$ ipython --no-banner

In [1]: import numpy as np

In [2]: np.set_printoptions(suppress=True, linewidth=140)

In [3]: feats = np.cumsum(np.array([[0, 1, 2, 1, 1, -2],
   ...:     [1, -2, 1, 1, 1, 2],
   ...:     [0, -2, 2, 0, 2, 2],
   ...:     [0, 1, 1, -2, 1, -2],
   ...:     [-1, 1, 2, 1, -2, -2],
   ...:     [0, 0, -2, -1, 2, -2],
   ...:     [2, 0, 2, 1, -2, 1],
   ...:     [1, 0, 1, -2, 1, 0],
   ...:     [0, 0, 0, 2, 2, -1],
   ...:     [2, -1, 0, 0, -2, -1],
   ...:     [-2, 0, 2, 0, 1, -1],
   ...:     [0, 2, -2, -2, -2, 1],
   ...:     [0, 0, 2, 2, 2, 1],
   ...:     [-1, -2, 1, -2, 0, 1],
   ...:     [-2, 2, 2, 1, 2, -2],
   ...:     [-2, -1, -1, 0, 2, 0],
   ...:     [0, -1, 2, -1, -1, 0],
   ...:     [1, -2, 0, 1, 1, -1],
   ...:     [-2, -1, -1, -1, 1, -1],
   ...:     [-1, 1, 2, 1, 2, -1],
   ...:     [1, -2, 2, 1, 1, -2]]), axis=0)

In [4]: print(feats)
[[  0   1   2   1   1  -2]
 [  1  -1   3   2   2   0]
 [  1  -3   5   2   4   2]
 [  1  -2   6   0   5   0]
 [  0  -1   8   1   3  -2]
 [  0  -1   6   0   5  -4]
 [  2  -1   8   1   3  -3]
 [  3  -1   9  -1   4  -3]
 [  3  -1   9   1   6  -4]
 [  5  -2   9   1   4  -5]
 [  3  -2  11   1   5  -6]
 [  3   0   9  -1   3  -5]
 [  3   0  11   1   5  -4]
 [  2  -2  12  -1   5  -3]
 [  0   0  14   0   7  -5]
 [ -2  -1  13   0   9  -5]
 [ -2  -2  15  -1   8  -5]
 [ -1  -4  15   0   9  -6]
 [ -3  -5  14  -1  10  -7]
 [ -4  -4  16   0  12  -8]
 [ -3  -6  18   1  13 -10]]

In [5]: Y = np.c_[feats[:, :2] @ np.array([[-3, -1], [0, 3]]), np.array([3, 5, 5, 5, 5, 3, 2, 0, 1, 2, 2, 0, 3, 0, 2, 3, 2, 0, 2, 4, 1])]

In [6]: print(Y)
[[  0   3   3]
 [ -3  -4   5]
 [ -3 -10   5]
 [ -3  -7   5]
 [  0  -3   5]
 [  0  -3   3]
 [ -6  -5   2]
 [ -9  -6   0]
 [ -9  -6   1]
 [-15 -11   2]
 [ -9  -9   2]
 [ -9  -3   0]
 [ -9  -3   3]
 [ -6  -8   0]
 [  0   0   2]
 [  6  -1   3]
 [  6  -4   2]
 [  3 -11   0]
 [  9 -12   2]
 [ 12  -8   4]
 [  9 -15   1]]

In [7]: print(np.round(np.linalg.norm(np.linalg.qr(feats)[0].T @ Y, axis=0) ** 2 / ((Y ** 2).sum(axis=0) + 1e-12), 2))
[1.   1.   0.77]

In [8]: print(np.round(np.linalg.lstsq(feats, Y[:, 0])[0], 2) + 0)
[-3.  0.  0.  0.  0.  0.]

In [9]: print(np.linalg.matrix_rank(Y))
3
